>>> import numpy as np
>>> import numpy.linalg as la
>>> np.set_printoptions(suppress=True, linewidth=140)
>>> def rnd(a):
...     return np.round(a, 4) + 0
... 
>>> Z = np.array([[8, 7, 2, 0, 9, 2, 1, 0, 6, 1, 5],
...     [0, 1, 6, 9, 2, 6, 5, 9, 5, 8, 8],
...     [5, 2, 7, 1, 8, 7, 4, 1, 5, 8, 4],
...     [2, 5, 8, 2, 2, 7, 1, 8, 7, 7, 9],
...     [1, 8, 9, 2, 7, 2, 8, 2, 5, 6, 9],
...     [7, 1, 6, 3, 2, 0, 8, 4, 9, 2, 4],
...     [6, 9, 1, 6, 6, 7, 8, 8, 0, 8, 7],
...     [5, 8, 5, 6, 9, 3, 5, 2, 6, 0, 3],
...     [4, 0, 9, 7, 3, 5, 7, 4, 0, 1, 3],
...     [0, 7, 3, 6, 7, 5, 7, 7, 4, 9, 7],
...     [9, 1, 1, 9, 7, 6, 7, 5, 4, 9, 8]])
>>> rng = np.random.default_rng(70)
>>> X = (rng.random((15, 11)) < 0.25) @ Z
>>> X
array([[20, 25, 10, 27, 29, 21, 27, 22, 14, 26, 25],
       [22, 32, 39, 37, 37, 40, 37, 39, 27, 41, 41],
       [ 6, 18, 25, 18, 24, 20, 24, 19, 19, 31, 28],
       [ 5, 16, 14, 21, 18, 14, 17, 18, 15, 17, 18],
       [ 9,  8, 14, 13, 12,  8, 12,  6,  6,  1,  6],
       [10, 10, 25, 10, 18, 14, 19,  7, 10, 15, 16],
       [ 9,  1,  1,  9,  7,  6,  7,  5,  4,  9,  8],
       [ 9, 15, 11,  2, 16,  4,  9,  2, 11,  7, 14],
       [ 0,  0,  0,  0,  0,  0,  0,  0,  0,  0,  0],
       [ 5,  8,  5,  6,  9,  3,  5,  2,  6,  0,  3],
       [12, 21, 31, 17, 21, 17, 21, 16, 18, 14, 24],
       [ 1,  8,  9,  2,  7,  2,  8,  2,  5,  6,  9],
       [ 5,  8,  5,  6,  9,  3,  5,  2,  6,  0,  3],
       [11, 15, 33, 25, 22, 30, 24, 29, 21, 33, 31],
       [ 6, 16, 14,  8, 16,  5, 13,  4, 11,  6, 12]])
>>> # rows 9 and 12 are equal
>>> print(np.abs(np.diag(la.qr(X)[1])) > 1e-9)
[ True  True  True  True  True  True  True  True  True  True False]
>>> np.allclose(X[:-1].T @ la.lstsq(X[:-1].T, X[-1])[0], X[-1])
True
>>> np.unique(X.round(6), axis=0).shape
(14, 11)
>>> rnd(np.trace(la.pinv(X) @ X))
np.float64(10.0)
